$ ipython --no-banner

In [1]: import numpy as np

In [2]: np.set_printoptions(suppress=True, linewidth=200)

In [3]: K = np.loadtxt("mat.csv", delimiter=",")

In [4]: K.round(2)
Out[4]: 
array([[ 0.11,  0.08,  0.11,  0.11, -0.05, -0.05, -0.11,  0.17,  0.14],
       [ 0.08,  0.06,  0.08,  0.08, -0.03, -0.03, -0.08,  0.12,  0.1 ],
       [ 0.11,  0.08,  0.11,  0.11, -0.05, -0.05, -0.11,  0.17,  0.14],
       [ 0.11,  0.08,  0.11,  0.11, -0.05, -0.05, -0.11,  0.17,  0.14],
       [-0.05, -0.03, -0.05, -0.05,  0.02,  0.02,  0.05, -0.07, -0.06],
       [-0.05, -0.03, -0.05, -0.05,  0.02,  0.02,  0.05, -0.07, -0.06],
       [-0.11, -0.08, -0.11, -0.11,  0.05,  0.05,  0.11, -0.17, -0.14],
       [ 0.17,  0.12,  0.17,  0.17, -0.07, -0.07, -0.17,  0.27,  0.22],
       [ 0.14,  0.1 ,  0.14,  0.14, -0.06, -0.06, -0.14,  0.22,  0.18]])

In [5]: U, sigma, Vh = np.linalg.svd(K)

In [6]: evecs = Vh[:(sigma > 1e-8).sum()]

In [7]: rng = np.random.default_rng(120108)

In [8]: x0 = K[8] + 2 * K[3] + rng.integers(2) * np.eye(9)[5]

In [9]: x0.round(2)
Out[9]: array([ 0.37,  0.26,  0.37,  0.37, -0.16, -0.16, -0.37,  0.57,  0.47])

In [10]: np.linalg.matrix_rank(np.vstack([K, x0]))
Out[10]: np.int64(1)

In [11]: np.unique(K.round(6), axis=0).shape
Out[11]: (6, 9)

In [12]: np.abs(np.diag(np.linalg.qr(K)[1])) > 1e-9
Out[12]: array([ True, False, False, False, False, False, False, False, False])

In [13]: np.round(np.trace(np.linalg.pinv(K) @ K), 2)
Out[13]: np.float64(1.0)

In [14]: np.allclose(K[:-1].T @ np.linalg.lstsq(K[:-1].T, K[-1])[0], K[-1])
Out[14]: True

In [15]: np.round(K @ np.linalg.pinv(K) @ K, 2)
Out[15]: 
array([[ 0.11,  0.08,  0.11,  0.11, -0.05, -0.05, -0.11,  0.17,  0.14],
       [ 0.08,  0.06,  0.08,  0.08, -0.03, -0.03, -0.08,  0.12,  0.1 ],
       [ 0.11,  0.08,  0.11,  0.11, -0.05, -0.05, -0.11,  0.17,  0.14],
       [ 0.11,  0.08,  0.11,  0.11, -0.05, -0.05, -0.11,  0.17,  0.14],
       [-0.05, -0.03, -0.05, -0.05,  0.02,  0.02,  0.05, -0.07, -0.06],
       [-0.05, -0.03, -0.05, -0.05,  0.02,  0.02,  0.05, -0.07, -0.06],
       [-0.11, -0.08, -0.11, -0.11,  0.05,  0.05,  0.11, -0.17, -0.14],
       [ 0.17,  0.12,  0.17,  0.17, -0.07, -0.07, -0.17,  0.27,  0.22],
       [ 0.14,  0.1 ,  0.14,  0.14, -0.06, -0.06, -0.14,  0.22,  0.18]])

In [16]: t = np.radians(45)

In [17]: R = np.eye(9)

In [18]: R[8, 8] = R[4, 4] = np.cos(t)

In [19]: R[8, 4], R[4, 8] = -np.sin(t), np.sin(t)

In [20]: R.round(2)
Out[20]: 
array([[ 1.  ,  0.  ,  0.  ,  0.  ,  0.  ,  0.  ,  0.  ,  0.  ,  0.  ],
       [ 0.  ,  1.  ,  0.  ,  0.  ,  0.  ,  0.  ,  0.  ,  0.  ,  0.  ],
       [ 0.  ,  0.  ,  1.  ,  0.  ,  0.  ,  0.  ,  0.  ,  0.  ,  0.  ],
       [ 0.  ,  0.  ,  0.  ,  1.  ,  0.  ,  0.  ,  0.  ,  0.  ,  0.  ],
       [ 0.  ,  0.  ,  0.  ,  0.  ,  0.71,  0.  ,  0.  ,  0.  ,  0.71],
       [ 0.  ,  0.  ,  0.  ,  0.  ,  0.  ,  1.  ,  0.  ,  0.  ,  0.  ],
       [ 0.  ,  0.  ,  0.  ,  0.  ,  0.  ,  0.  ,  1.  ,  0.  ,  0.  ],
       [ 0.  ,  0.  ,  0.  ,  0.  ,  0.  ,  0.  ,  0.  ,  1.  ,  0.  ],
       [ 0.  ,  0.  ,  0.  ,  0.  , -0.71,  0.  ,  0.  ,  0.  ,  0.71]])

In [21]: B = K @ R.T

In [22]: np.allclose(K @ K.T, B @ B.T)
Out[22]: True

In [23]: np.round(np.abs(B - K).max(axis=0), 2)
Out[23]: array([0.  , 0.  , 0.  , 0.  , 0.18, 0.  , 0.  , 0.  , 0.01])

In [24]: round(np.linalg.det(R), 2), np.round(np.trace(R), 2)
Out[24]: (np.float64(1.0), np.float64(8.41))

In [25]: J = np.loadtxt("a.csv", delimiter=",")

In [26]: J
Out[26]: 
array([[-19.  ,  10.26,  10.12,  -9.47,  10.82,  10.56,   9.08,  21.73,  -9.  ,  20.13],
       [-19.41,   8.92,  10.96, -10.32,   9.43,  10.02,  10.24,  21.43,  -9.72,  20.83],
       [-21.61,  10.15,   9.88, -10.63,  11.21,  11.15,   9.17,  17.49, -11.48,  19.97],
       [-20.73,   8.87,   8.5 ,  -9.54,   9.55,  11.35,   9.71,  19.44,  -9.03,  19.89],
       [-22.12,   9.43,   9.04, -10.21,   9.97,  11.18,  10.89,  21.41,  -9.5 ,  21.11],
       [-19.5 ,   9.81,  10.14,  -9.82,  10.09,  10.28,  10.66,  18.81, -10.93,  21.28],
       [-18.96,  10.53,  12.15,  -9.67,  11.15,   9.22,  10.22,  19.89, -10.2 ,  20.94],
       [-20.68,   6.14,   9.37,  -9.62,   8.65,  10.21,   9.62,  20.57, -11.61,  18.55],
       [-19.66,   9.64,  11.1 ,  -8.78,  10.13,   9.02,   9.84,  21.6 ,  -8.59,  18.81],
       [-18.54,   9.95,  10.06, -10.09,   9.24,   9.4 ,   9.54,  18.4 , -10.29,  21.18],
       [-20.6 ,  11.38,  10.91,  -9.45,  11.08,  10.34,  10.3 ,  18.36, -11.22,  20.91],
       [-19.88,   9.3 ,   9.09, -11.  ,   9.69,  10.6 ,  11.11,  20.48,  -8.56,  19.28],
       [-17.69,  11.8 ,   8.32, -10.77,   9.25,  10.23,   9.76,  17.92,  -7.65,  19.81],
       [-17.25,  10.23,   8.04,  -9.54,  10.61,  10.97,   8.02,  18.79, -10.09,  19.94],
       [-18.99,  11.51,   8.25, -10.54,   9.55,  10.91,  10.62,  19.47,  -8.54,  21.01],
       [-20.03,  10.57,  10.06, -10.12,   9.27,   7.92,  10.3 ,  20.76, -10.68,  18.15],
       [-18.18,   9.21,  11.28,  -9.54,   9.  ,  10.37,   9.74,  19.54,  -8.67,  21.1 ],
       [-20.83,  10.46,   9.95, -10.14,  10.45,  10.75,   9.51,  20.93,  -8.78,  19.37],
       [-19.25,   8.93,   9.26, -10.85,   8.56,  10.9 ,  10.12,  20.13, -11.75,  19.74],
       [-18.87,   9.92,  10.87, -10.67,  11.37,   9.57,   9.71,  20.21, -11.03,  19.28],
       [-19.62,   9.71,  11.52,  -8.42,  11.08,   8.4 ,   8.77,  20.32,  -8.32,  19.09],
       [-20.39,  11.51,   9.39,  -9.2 ,  10.47,   8.12,   9.1 ,  19.99,  -9.68,  19.96],
       [-19.29,   9.52,   9.69, -11.49,   8.57,  10.92,  11.69,  22.32,  -9.51,  18.3 ],
       [-21.28,  11.59,  10.19,  -9.81,  10.79,   9.43,  10.05,  18.51,  -7.49,  18.73],
       [-20.21,   8.64,   9.36,  -8.64,  10.12,   8.81,  10.17,  19.39, -10.29,  19.84],
       [-19.23,  10.21,  10.76, -10.64,   8.39,   9.35,   8.57,  20.83,  -8.51,  20.11],
       [-21.8 ,   9.3 ,   9.63, -10.48,   9.61,   9.31,  10.77,  19.01, -10.61,  21.63],
       [-20.3 ,   9.32,   8.2 , -10.57,  10.19,  10.45,  10.79,  21.52, -10.3 ,  21.05],
       [-19.08,  10.42,  10.33,  -9.58,   9.37,  11.05,   9.59,  19.89, -11.08,  20.7 ],
       [-19.59,   8.35,  10.2 , -10.33,   9.44,  10.07,  11.29,  18.67, -10.65,  19.22],
       [-22.29,  10.3 ,   9.79, -10.3 ,  11.06,  10.18,   9.58,  20.74, -10.28,  19.03],
       [-20.13,  10.21,  10.09, -11.31,   9.47,  11.15,  10.46,  19.92, -10.26,  21.53],
       [-17.98,   9.43,   7.96, -10.18,   9.61,   9.  ,   8.71,  19.88,  -9.7 ,  20.28],
       [-19.04,  10.77,   9.27,  -9.57,   9.06,  13.04,  10.19,  20.42, -10.03,  20.89],
       [-18.35,  10.91,  10.44,  -8.21,  10.9 ,   9.92,  10.53,  19.91,  -9.24,  20.44],
       [-19.42,   9.58,   9.74,  -8.99,  11.27,  10.04,  10.41,  20.85, -12.37,  20.2 ],
       [-21.22,  10.25,   9.38, -10.45,   9.18,   9.54,   8.09,  21.12,  -8.63,  21.67],
       [-19.95,  10.39,  12.29,  -8.58,  10.73,  11.34,  11.66,  20.69,  -9.75,  19.34],
       [-20.83,   9.99,  10.28,  -9.14,  10.57,   9.36,  10.39,  17.72,  -9.06,  18.99]])

In [27]: q, R = np.linalg.qr(J)

In [28]: np.allclose(R.T @ R, J.T @ J)
Out[28]: True

In [29]: round(float(abs(R[0, 0])), 2), round(np.linalg.norm(J[:, 0]), 2)
Out[29]: (123.8, np.float64(123.8))
